$ python3 -q
>>> import numpy as np
>>> from numpy import linalg as LA
>>> np.set_printoptions(suppress=True, linewidth=100)
>>> rnd = lambda a: np.round(a, 2) + 0
>>> K = np.load("a.npy")
>>> K
array([[-1.05,  0.64,  2.08,  2.04],
       [-1.23,  1.17,  2.39,  1.76],
       [ 3.24,  2.61,  1.5 ,  2.43],
       [ 5.78,  3.95,  0.56,  1.37],
       [ 2.17,  2.5 , -0.01, -1.71],
       [ 2.55,  2.42,  3.03,  5.1 ],
       [ 8.02,  5.79, -0.12,  0.42],
       [-2.8 , -0.24,  4.99,  6.94],
       [ 7.2 ,  5.07, -2.03, -3.61],
       [ 5.86,  4.02,  3.39,  8.19],
       [ 4.98,  3.11,  1.67,  4.28],
       [-0.62,  2.65,  5.15,  5.27],
       [ 1.59,  2.  ,  1.16,  0.95],
       [-1.12,  1.44,  2.71,  1.71],
       [ 1.54,  1.42,  0.77,  1.4 ],
       [-1.01,  0.55,  5.11,  8.73],
       [ 8.23,  4.91, -0.62,  0.62],
       [ 8.45,  4.14, -1.4 ,  1.  ],
       [ 6.8 ,  3.41, -1.68, -0.7 ],
       [ 6.66,  4.21,  2.2 ,  5.62],
       [ 3.13,  2.59,  4.29,  9.56],
       [ 2.4 ,  1.94, -0.49, -1.28],
       [ 0.69,  2.25,  6.2 ,  9.84]])
>>> print(rnd(np.abs(LA.svd(K)[2][-1])))
[0.41 0.56 0.65 0.3 ]
>>> print(LA.matrix_rank(K, rtol=0.1))
3
>>> print(np.argsort(-LA.norm(K, axis=0).round(6), kind="stable")[:3])
[3 0 1]
>>> print(round(np.log10(LA.cond(K))))
2
>>> q, V = LA.qr(K[:, :1])[0], LA.qr(K[:, 1:])[0]
>>> sv = LA.svd(q.T @ V, compute_uv=False)
>>> (sv > 0.9).sum()
np.int64(1)
>>> rnd(sv)
array([1.])
>>> out = np.c_[K[:, :1] @ np.array([[2]]), np.array([0, 1, 2, 2, 2, 0, 2, 0, 2, 1, 0, 1, 2, 0, 0, 1, 0, 1, 1, 1, 1, 1, 1])]
>>> out
array([[-2.1 ,  0.  ],
       [-2.46,  1.  ],
       [ 6.48,  2.  ],
       [11.56,  2.  ],
       [ 4.34,  2.  ],
       [ 5.1 ,  0.  ],
       [16.04,  2.  ],
       [-5.6 ,  0.  ],
       [14.4 ,  2.  ],
       [11.72,  1.  ],
       [ 9.96,  0.  ],
       [-1.24,  1.  ],
       [ 3.18,  2.  ],
       [-2.24,  0.  ],
       [ 3.08,  0.  ],
       [-2.02,  1.  ],
       [16.46,  0.  ],
       [16.9 ,  1.  ],
       [13.6 ,  1.  ],
       [13.32,  1.  ],
       [ 6.26,  1.  ],
       [ 4.8 ,  1.  ],
       [ 1.38,  1.  ]])
>>> LA.matrix_rank(out)
np.int64(2)
>>> rnd(LA.lstsq(K, out[:, 0])[0])
array([2., 0., 0., 0.])
>>> rnd(LA.norm(out - K @ LA.lstsq(K, out)[0], axis=0))
array([0.  , 3.11])
